In [1]: import numpy as np

In [2]: import numpy.linalg as la

In [3]: np.set_printoptions(precision=2, suppress=True, linewidth=120)

In [4]: mat, _ = la.qr(np.array([[-1.5, -0.4, -0.5, -0.6],
   ...:     [1.2, 1.5, 0.9, -1.2],
   ...:     [-0.7, -1.0, 0.1, 0.0],
   ...:     [0.9, 0.9, 0.6, 0.5]]))

In [5]: mat
Out[5]: 
array([[-0.67, -0.72, -0.11,  0.13],
       [ 0.54, -0.52, -0.44, -0.5 ],
       [-0.31,  0.42, -0.85, -0.03],
       [ 0.4 , -0.18, -0.26,  0.86]])

In [6]: def softmax(z):
   ...:     e = np.exp(z - z.max(axis=-1, keepdims=True))
   ...:     return e / e.sum(axis=-1, keepdims=True)
   ...: 

In [7]: softmax(mat[3])
Out[7]: array([0.27, 0.15, 0.14, 0.43])

In [8]: softmax(mat[3] + -2)
Out[8]: array([0.27, 0.15, 0.14, 0.43])

In [9]: S = mat @ mat.T / np.sqrt(4)

In [10]: softmax(S)
Out[10]: 
array([[0.35, 0.22, 0.22, 0.22],
       [0.22, 0.35, 0.22, 0.22],
       [0.22, 0.22, 0.35, 0.22],
       [0.22, 0.22, 0.22, 0.35]])

In [11]: O, evecs = la.qr(mat[:, :1])[0], la.qr(mat[:, 1:])[0]

In [12]: sig = la.svd(O.T @ evecs, compute_uv=False)

In [13]: (sig > 0.9).sum()
Out[13]: np.int64(0)

In [14]: sig.round(2) + 0
Out[14]: array([0.])

In [15]: round(float(la.norm(O @ O.T - evecs @ evecs.T, 2)), 2)
Out[15]: 1.0

In [16]: M = -1 * np.eye(5) + np.eye(5, k=1)

In [17]: M
Out[17]: 
array([[-1.,  1.,  0.,  0.,  0.],
       [ 0., -1.,  1.,  0.,  0.],
       [ 0.,  0., -1.,  1.,  0.],
       [ 0.,  0.,  0., -1.,  1.],
       [ 0.,  0.,  0.,  0., -1.]])

In [18]: vec = np.array([1, -1, 2, 3, -1])

In [19]: target = M @ vec

In [20]: b, lr = np.zeros(5), 1 / la.norm(M, 2) ** 2

In [21]: for i in range(150):
    ...:     b -= lr * M.T @ (M @ b - target)
    ...:     if i % 50 == 0: print(i, round(la.norm(M @ b - target), 2))
    ...: 
0 1.74
50 0.16
100 0.05

In [22]: round(la.cond(M), 2)
Out[22]: np.float64(6.74)
